In [1]: import numpy as np

In [2]: np.set_printoptions(precision=3, suppress=True, linewidth=200, floatmode="fixed")

In [3]: tidy = lambda a: np.round(a, 3) + 0

In [4]: data = np.loadtxt("out13.csv", delimiter=",")

In [5]: data
Out[5]: 
array([[ 2.000, -4.000,  2.000, -4.000],
       [ 2.000,  2.000,  2.000,  2.000],
       [ 2.000, -4.000,  2.000, -4.000],
       [ 2.000,  2.000,  2.000,  2.000]])

In [6]: np.allclose(data[:-1].T @ np.linalg.lstsq(data[:-1].T, data[-1])[0], data[-1])
Out[6]: True

In [7]: tidy(np.trace(np.linalg.pinv(data) @ data))
Out[7]: np.float64(2.0)

In [8]: np.linalg.lstsq(data[:-1].T, data[-1])[2]
Out[8]: np.int32(2)

In [9]: try:
   ...:     np.linalg.inv(data)
   ...: except np.linalg.LinAlgError as e:
   ...:     print(e)
   ...: 
Singular matrix

In [10]: np.abs(np.diag(np.linalg.qr(data)[1])) > 1e-9
Out[10]: array([ True,  True, False, False])

In [11]: tidy(data @ np.linalg.pinv(data) @ data)
Out[11]: 
array([[ 2.000, -4.000,  2.000, -4.000],
       [ 2.000,  2.000,  2.000,  2.000],
       [ 2.000, -4.000,  2.000, -4.000],
       [ 2.000,  2.000,  2.000,  2.000]])

In [12]: m1 = np.loadtxt("w.csv", delimiter=",")

In [13]: m1
Out[13]: 
array([[ 5.000,  6.000,  7.000,  8.000,  9.000, 10.000],
       [11.000, 12.000, 13.000, 14.000, 15.000, 16.000],
       [17.000, 18.000, 19.000, 20.000, 21.000, 22.000],
       [23.000, 24.000, 25.000, 26.000, 27.000, 28.000],
       [29.000, 30.000, 31.000, 32.000, 33.000, 34.000],
       [35.000, 36.000, 37.000, 38.000, 39.000, 40.000],
       [41.000, 42.000, 43.000, 44.000, 45.000, 46.000],
       [47.000, 48.000, 49.000, 50.000, 51.000, 52.000],
       [53.000, 54.000, 55.000, 56.000, 57.000, 58.000],
       [59.000, 60.000, 61.000, 62.000, 63.000, 64.000]])

In [14]: U, sv, Vh = np.linalg.svd(m1)

In [15]: vecs = Vh[:(sv > 1e-8).sum()]

In [16]: rng = np.random.default_rng(9841)

In [17]: x0 = m1[7] + 3 * m1[2] + rng.integers(2) * np.eye(6)[3]

In [18]: x0
Out[18]: array([ 98.000, 102.000, 106.000, 111.000, 114.000, 118.000])

In [19]: np.linalg.matrix_rank(np.vstack([m1, x0]))
Out[19]: np.int64(3)

In [20]: tidy(np.diag(vecs.T @ vecs))
Out[20]: array([0.524, 0.295, 0.181, 0.181, 0.295, 0.524])

In [21]: O, _ = np.linalg.qr(np.array([[0.4, 0.7, 0.3], [-0.6, 0.9, -0.2], [-0.4, -2.0, -0.1]]))

In [22]: vecs, _ = np.linalg.qr(np.array([[1.1, 0.1, 1.1, -1.2, -0.6],
    ...:     [-0.4, -1.8, -0.1, -0.1, -0.2],
    ...:     [-1.2, -1.0, -0.2, -0.8, 0.9],
    ...:     [-0.1, 0.1, 0.7, 0.4, -1.0],
    ...:     [-0.6, -0.2, 2.7, 0.0, 0.1]]))

In [23]: sv = 10 * 0.9 ** np.arange(3)

In [24]: X = O[:, :3] * sv @ vecs[:3]

In [25]: tidy(X)
Out[25]: 
array([[ 7.314,  2.458,  2.535,  2.739, -0.834],
       [-4.190,  2.063, -2.792,  7.533, -1.860],
       [ 0.883, -8.442, -1.541,  2.545, -1.325]])

In [26]: other = X / np.sqrt((X ** 2).mean(axis=1, keepdims=True))

In [27]: tidy(np.linalg.norm(other, axis=1))
Out[27]: array([2.236, 2.236, 2.236])

In [28]: u = np.array([3, -1, 0])

In [29]: tidy(np.array([np.convolve(row, u, "same") for row in X]))
Out[29]: 
array([[  0.059,   5.148,   5.680,  -5.240,   0.834],
       [ 10.378, -10.437,  25.389, -13.111,   1.860],
       [-26.207,   3.818,   9.175,  -6.519,   1.325]])

In [30]: tidy(np.polyval(u, X[2]))
Out[30]: array([  1.455, 222.220,   8.666,  16.881,   6.590])

In [31]: tidy(np.cross(X[2, :3], X[1, :3]))
Out[31]: array([ 26.744,   8.921, -33.549])

In [32]: tidy(np.correlate(X[2], X[1], "full"))
Out[32]: array([ -1.641,  22.347, -63.185,   9.045,   4.821,  15.108,  15.404, -13.395,   5.551])

In [33]: W0 = np.load("m.npy")

In [34]: tidy(W0)
Out[34]: 
array([[ 2.024, -1.566,  4.834, -1.942,  4.418, -2.426,  1.502, -5.333, -2.153, -2.361],
       [-1.685,  0.970, -5.579,  4.506, -3.454,  1.574, -1.361,  4.883,  0.903,  1.965],
       [-1.235,  0.361, -5.721,  6.333, -2.299,  0.688, -1.114,  4.045, -0.271,  1.440],
       [ 1.988, -2.192,  1.698,  3.755,  4.774, -3.253,  1.257, -4.366, -3.856, -2.319],
       [ 0.536, -1.423, -3.425,  8.223,  1.841, -1.986,  0.061, -0.067, -3.258, -0.625],
       [-1.022,  1.787,  2.206, -7.650, -2.894,  2.553, -0.426,  1.365,  3.743,  1.192],
       [-1.023,  0.107, -5.641,  6.920, -1.777,  0.313, -0.988,  3.610, -0.739,  1.194],
       [-0.130, -0.835, -4.678,  8.235,  0.339, -1.091, -0.409,  1.591, -2.357,  0.152],
       [-0.026, -0.933, -4.511,  8.287,  0.579, -1.240, -0.337,  1.339, -2.515,  0.030],
       [ 1.876, -1.279,  5.291, -3.303,  3.980, -2.018,  1.450, -5.175, -1.533, -2.189],
       [-1.398,  2.018,  1.031, -6.774, -3.675,  2.924, -0.725,  2.434,  3.984,  1.631],
       [ 1.088, -0.183,  5.673, -6.755,  1.935, -0.425,  1.027, -3.744,  0.600, -1.269],
       [ 1.834, -2.189,  0.789,  4.911,  4.516, -3.224,  1.104, -3.806, -4.003, -2.140],
       [ 1.411, -0.588,  5.726, -5.728,  2.744, -1.019,  1.216, -4.392, -0.156, -1.647]])

In [35]: # null space of dimension 8

In [36]: U, sv, Vh = np.linalg.svd(W0)

In [37]: vecs = Vh[:(sv > 1e-8).sum()]

In [38]: x0 = W0[9] + 3 * W0[4] + rng.integers(2) * np.eye(10)[1]

In [39]: tidy(x0)
Out[39]: array([  3.483,  -5.546,  -4.984,  21.365,   9.503,  -7.976,   1.634,  -5.376, -11.307,  -4.064])

In [40]: np.allclose(vecs.T @ vecs @ x0, x0)
Out[40]: True

In [41]: tidy(np.diag(vecs.T @ vecs))
Out[41]: array([0.046, 0.048, 0.329, 0.694, 0.242, 0.106, 0.023, 0.287, 0.164, 0.062])
